% python3 -q
>>> import numpy as np
>>> np.set_printoptions(precision=2, suppress=True, linewidth=200)
>>> A2 = np.array([[0, 0, 2], [0, 3, 1], [0, 3, 3]])
>>> C = np.array([[3, 1, 1, 2, 1, 3, 3, 2],
...     [3, 3, 1, 3, 2, 2, 1, 1],
...     [3, 1, 0, 1, 0, 0, 1, 0],
...     [1, 1, 1, 1, 1, 1, 1, 1],
...     [1, 2, 3, 1, 0, 2, 3, 0],
...     [0, 1, 0, 3, 0, 1, 1, 3],
...     [0, 1, 2, 2, 3, 1, 3, 1],
...     [0, 3, 2, 0, 0, 3, 1, 3]])
>>> feats = np.block([[A2, np.zeros((3, 8))], [np.zeros((8, 3)), C]])
>>> print(feats)
[[0. 0. 2. 0. 0. 0. 0. 0. 0. 0. 0.]
 [0. 3. 1. 0. 0. 0. 0. 0. 0. 0. 0.]
 [0. 3. 3. 0. 0. 0. 0. 0. 0. 0. 0.]
 [0. 0. 0. 3. 1. 1. 2. 1. 3. 3. 2.]
 [0. 0. 0. 3. 3. 1. 3. 2. 2. 1. 1.]
 [0. 0. 0. 3. 1. 0. 1. 0. 0. 1. 0.]
 [0. 0. 0. 1. 1. 1. 1. 1. 1. 1. 1.]
 [0. 0. 0. 1. 2. 3. 1. 0. 2. 3. 0.]
 [0. 0. 0. 0. 1. 0. 3. 0. 1. 1. 3.]
 [0. 0. 0. 0. 1. 2. 2. 3. 1. 3. 1.]
 [0. 0. 0. 0. 3. 2. 0. 0. 3. 1. 3.]]
>>> # null space of dimension 1
>>> rank = np.linalg.matrix_rank(feats)
>>> print(rank)
10
>>> ns = np.linalg.svd(feats)[2][rank:].T
>>> print(feats @ ns)
[[0.]
 [0.]
 [0.]
 [0.]
 [0.]
 [0.]
 [0.]
 [0.]
 [0.]
 [0.]
 [0.]]
>>> print(np.linalg.matrix_rank(feats.T @ feats), np.linalg.matrix_rank(feats @ feats.T))
10 10
>>> print([int(np.linalg.matrix_rank(feats[:i])) for i in range(1, len(feats) + 1)])
[1, 2, 2, 3, 4, 5, 6, 7, 8, 9, 10]
>>> print(ns[:, 0] / ns[np.abs(ns[:, 0]).round(6).argmax(), 0])
[1. 0. 0. 0. 0. 0. 0. 0. 0. 0. 0.]
>>> print(ns.shape)
(11, 1)
>>> K = np.load("w.npy")
>>> print(K)
[[ 0.81 -1.79  0.    2.   -3.19  0.4  -2.79 -2.   -3.19]
 [ 1.86 -0.2   0.    2.   -2.14  0.93 -1.2  -2.   -2.14]
 [-0.57 -3.86  0.    2.   -4.57 -0.29 -4.86 -2.   -4.57]
 [ 0.04 -2.94  0.    2.   -3.96  0.02 -3.94 -2.   -3.96]
 [ 0.74 -1.89  0.    2.   -3.26  0.37 -2.89 -2.   -3.26]
 [ 2.12  0.17  0.    2.   -1.88  1.06 -0.83 -2.   -1.88]
 [-0.24 -3.36  0.    2.   -4.24 -0.12 -4.36 -2.   -4.24]
 [ 3.36  2.04  0.    2.   -0.64  1.68  1.04 -2.   -0.64]
 [ 4.06  3.09  0.    2.    0.06  2.03  2.09 -2.    0.06]
 [ 4.8   4.2   0.    2.    0.8   2.4   3.2  -2.    0.8 ]
 [-1.19 -4.79  0.    2.   -5.19 -0.6  -5.79 -2.   -5.19]
 [ 2.65  0.97  0.    2.   -1.35  1.32 -0.03 -2.   -1.35]]
>>> # looks like rank 4
>>> print(K @ np.linalg.pinv(K) @ K)
[[ 0.81 -1.79  0.    2.   -3.19  0.4  -2.79 -2.   -3.19]
 [ 1.86 -0.2   0.    2.   -2.14  0.93 -1.2  -2.   -2.14]
 [-0.57 -3.86  0.    2.   -4.57 -0.29 -4.86 -2.   -4.57]
 [ 0.04 -2.94  0.    2.   -3.96  0.02 -3.94 -2.   -3.96]
 [ 0.74 -1.89  0.    2.   -3.26  0.37 -2.89 -2.   -3.26]
 [ 2.12  0.17  0.    2.   -1.88  1.06 -0.83 -2.   -1.88]
 [-0.24 -3.36  0.    2.   -4.24 -0.12 -4.36 -2.   -4.24]
 [ 3.36  2.04  0.    2.   -0.64  1.68  1.04 -2.   -0.64]
 [ 4.06  3.09  0.    2.    0.06  2.03  2.09 -2.    0.06]
 [ 4.8   4.2   0.    2.    0.8   2.4   3.2  -2.    0.8 ]
 [-1.19 -4.79  0.    2.   -5.19 -0.6  -5.79 -2.   -5.19]
 [ 2.65  0.97  0.    2.   -1.35  1.32 -0.03 -2.   -1.35]]
>>> print(np.abs(np.diag(np.linalg.qr(K)[1])) > 1e-9)
[ True  True False  True False  True False False False]
>>> print(np.allclose(K[:-1].T @ np.linalg.lstsq(K[:-1].T, K[-1])[0], K[-1]))
True
>>> print(np.round(np.trace(np.linalg.pinv(K) @ K), 2))
4.0
>>> rng = np.random.default_rng(50)
>>> A2 = K + rng.integers(-2, 3, (12, 4)) @ rng.integers(-2, 3, (4, 9))
>>> print(A2)
[[ 2.81  0.21  1.    0.   -2.19 -3.6  -0.79 -9.    0.81]
 [ 4.86  0.8   1.   -3.    0.86  0.93 -0.2  -6.    1.86]
 [ 0.43 -2.86  2.   -2.   -2.57  0.71 -3.86 -4.   -2.57]
 [-3.96  2.06  4.    3.   -6.96 -3.98  1.06 -7.   -3.96]
 [-1.26 -0.89 -2.    6.   -6.26 -0.63 -1.89  0.   -5.26]
 [ 2.12 -5.83  4.    3.    0.12  0.06 -6.83 -3.   -3.88]
 [-4.24 -2.36 -1.    7.   -8.24 -0.12 -3.36  2.   -8.24]
 [ 4.36  7.04  1.   -3.    0.36  1.68  6.04 -6.    3.36]
 [ 6.06  7.09 -2.    0.    0.06  0.03  6.09 -6.    4.06]
 [ 1.8   9.2   1.    3.   -2.2   0.4   8.2  -4.    0.8 ]
 [-2.19 -4.79 -3.    5.   -7.19  0.4  -5.79  2.   -7.19]
 [ 2.65 -8.03  5.    1.    2.65  5.32 -9.03  2.   -5.35]]
>>> print(np.linalg.matrix_rank(A2 - K, tol=1e-8))
4
>>> print(K.sum(axis=0))
[ 18.44  -8.36   0.    24.   -29.56   9.2  -20.36 -24.   -29.56]
>>> print(np.count_nonzero(K))
96
>>> print(K.shape)
(12, 9)
>>> print(round(float(np.linalg.norm(K)), 2))
25.12
>>> print(K.mean(axis=0))
[ 1.54 -0.7   0.    2.   -2.46  0.77 -1.7  -2.   -2.46]
>>> print(np.abs(K).max())
5.79
>>> print(K.sum(axis=1))
[ -9.75  -2.89 -18.72 -14.74 -10.19  -1.24 -16.56   6.84  11.39  16.2  -22.75   2.21]
>>> theta = np.deg2rad(90)
>>> M = np.eye(12)
>>> M[np.ix_([6, 9], [6, 9])] = [[np.cos(theta), -np.sin(theta)], [np.sin(theta), np.cos(theta)]]
>>> print(M.round(2) + 0)
[[ 1.  0.  0.  0.  0.  0.  0.  0.  0.  0.  0.  0.]
 [ 0.  1.  0.  0.  0.  0.  0.  0.  0.  0.  0.  0.]
 [ 0.  0.  1.  0.  0.  0.  0.  0.  0.  0.  0.  0.]
 [ 0.  0.  0.  1.  0.  0.  0.  0.  0.  0.  0.  0.]
 [ 0.  0.  0.  0.  1.  0.  0.  0.  0.  0.  0.  0.]
 [ 0.  0.  0.  0.  0.  1.  0.  0.  0.  0.  0.  0.]
 [ 0.  0.  0.  0.  0.  0.  0.  0.  0. -1.  0.  0.]
 [ 0.  0.  0.  0.  0.  0.  0.  1.  0.  0.  0.  0.]
 [ 0.  0.  0.  0.  0.  0.  0.  0.  1.  0.  0.  0.]
 [ 0.  0.  0.  0.  0.  0.  1.  0.  0.  0.  0.  0.]
 [ 0.  0.  0.  0.  0.  0.  0.  0.  0.  0.  1.  0.]
 [ 0.  0.  0.  0.  0.  0.  0.  0.  0.  0.  0.  1.]]
>>> U, s, VT = np.linalg.svd(K)
>>> evecs = VT[:(s > 1e-8).sum()]
>>> x0 = K[6] + -3 * K[4] + rng.integers(2) * np.eye(9)[4]
>>> print(x0)
[-2.46  2.31  0.   -4.    6.54 -1.23  4.31  4.    5.54]
>>> print(np.allclose(evecs.T @ evecs @ x0, x0))
False
>>> data = np.load("run11.npy")
>>> print(data)
[[0 0 1 0 0 0 0 1]
 [0 0 0 1 0 0 0 0]
 [1 0 0 0 0 1 0 0]
 [0 1 0 0 0 0 0 0]
 [0 0 0 0 0 0 0 0]
 [0 0 1 0 0 0 0 1]
 [0 0 0 0 0 0 0 0]
 [1 0 0 0 0 1 0 0]]
>>> gram = data.T @ data
>>> print(gram)
[[2 0 0 0 0 2 0 0]
 [0 1 0 0 0 0 0 0]
 [0 0 2 0 0 0 0 2]
 [0 0 0 1 0 0 0 0]
 [0 0 0 0 0 0 0 0]
 [2 0 0 0 0 2 0 0]
 [0 0 0 0 0 0 0 0]
 [0 0 2 0 0 0 0 2]]
>>> print(np.linalg.matrix_rank(gram))
4
>>> rank = np.linalg.matrix_rank(data)
>>> print(rank)
4
>>> ns = np.linalg.svd(data)[2][rank:].T
>>> print([int(np.linalg.matrix_rank(data[:, :j + 1])) for j in range(8)])
[1, 2, 3, 4, 4, 4, 4, 4]
>>> rank = np.linalg.matrix_rank(K)
>>> print(rank)
4
>>> ns = np.linalg.svd(K)[2][rank:].T
>>> print([int(np.linalg.matrix_rank(np.delete(K, i, axis=0))) for i in range(12)])
[4, 4, 4, 4, 4, 4, 4, 4, 4, 4, 4, 4]
>>> print(data @ data)
[[2 0 0 0 0 2 0 0]
 [0 1 0 0 0 0 0 0]
 [0 0 2 0 0 0 0 2]
 [0 0 0 1 0 0 0 0]
 [0 0 0 0 0 0 0 0]
 [2 0 0 0 0 2 0 0]
 [0 0 0 0 0 0 0 0]
 [0 0 2 0 0 0 0 2]]
>>> F = np.load("sample4.npy")
>>> print(F)
[[ 37.88  17.92  36.93   4.67 -14.5  -14.06  -4.11  29.96]
 [ 10.     4.69  20.21 -29.08  -6.66  21.65  46.23 -28.52]
 [ 23.13 -14.79   8.68   5.48 -33.61 -33.17  12.96 -15.77]
 [ 24.16 -16.67   7.68   4.24 -34.45 -32.31  13.33 -18.44]
 [  8.63   5.12  18.45 -29.73  -7.69  23.94  45.61 -26.36]
 [  9.09   3.85  17.86 -28.09 -10.06  23.49  45.86 -26.55]
 [  9.73   4.92  18.95 -30.1   -6.54  24.1   44.89 -28.81]
 [ 24.77 -16.2    7.94   2.73 -35.15 -30.71  14.55 -18.49]
 [  8.81   4.02  17.86 -31.03  -8.02  24.39  44.85 -29.23]
 [ 22.88 -17.31   8.58   4.63 -33.29 -32.96  14.26 -18.23]
 [ 25.84 -16.05   8.48   2.72 -33.14 -32.41  16.19 -19.14]
 [ 37.56  17.46  39.07   5.08 -13.48 -18.69  -3.02  29.86]
 [  7.72   3.9   18.85 -30.28  -8.51  24.26  45.96 -27.5 ]
 [ 10.2    6.76  17.55 -29.88  -6.51  23.65  45.18 -29.27]
 [ 23.03 -17.     7.72   4.01 -33.45 -32.21  15.44 -18.06]
 [ 35.51  15.98  37.84   4.72 -13.88 -16.3   -2.91  29.79]
 [ 22.3  -14.66   9.94   4.64 -35.4  -33.51  15.26 -19.76]
 [ 10.64   3.07  19.45 -30.84  -8.49  24.66  46.31 -29.63]]
>>> r0, v = F[10], F[6]
>>> print(np.round(r0 @ r0, 2))
3781.74
>>> print(round(r0 @ v, 2))
965.13
>>> p = (r0 @ v) / (r0 @ r0) * r0
>>> print(round(float((v - p) @ r0), 2))
0.0
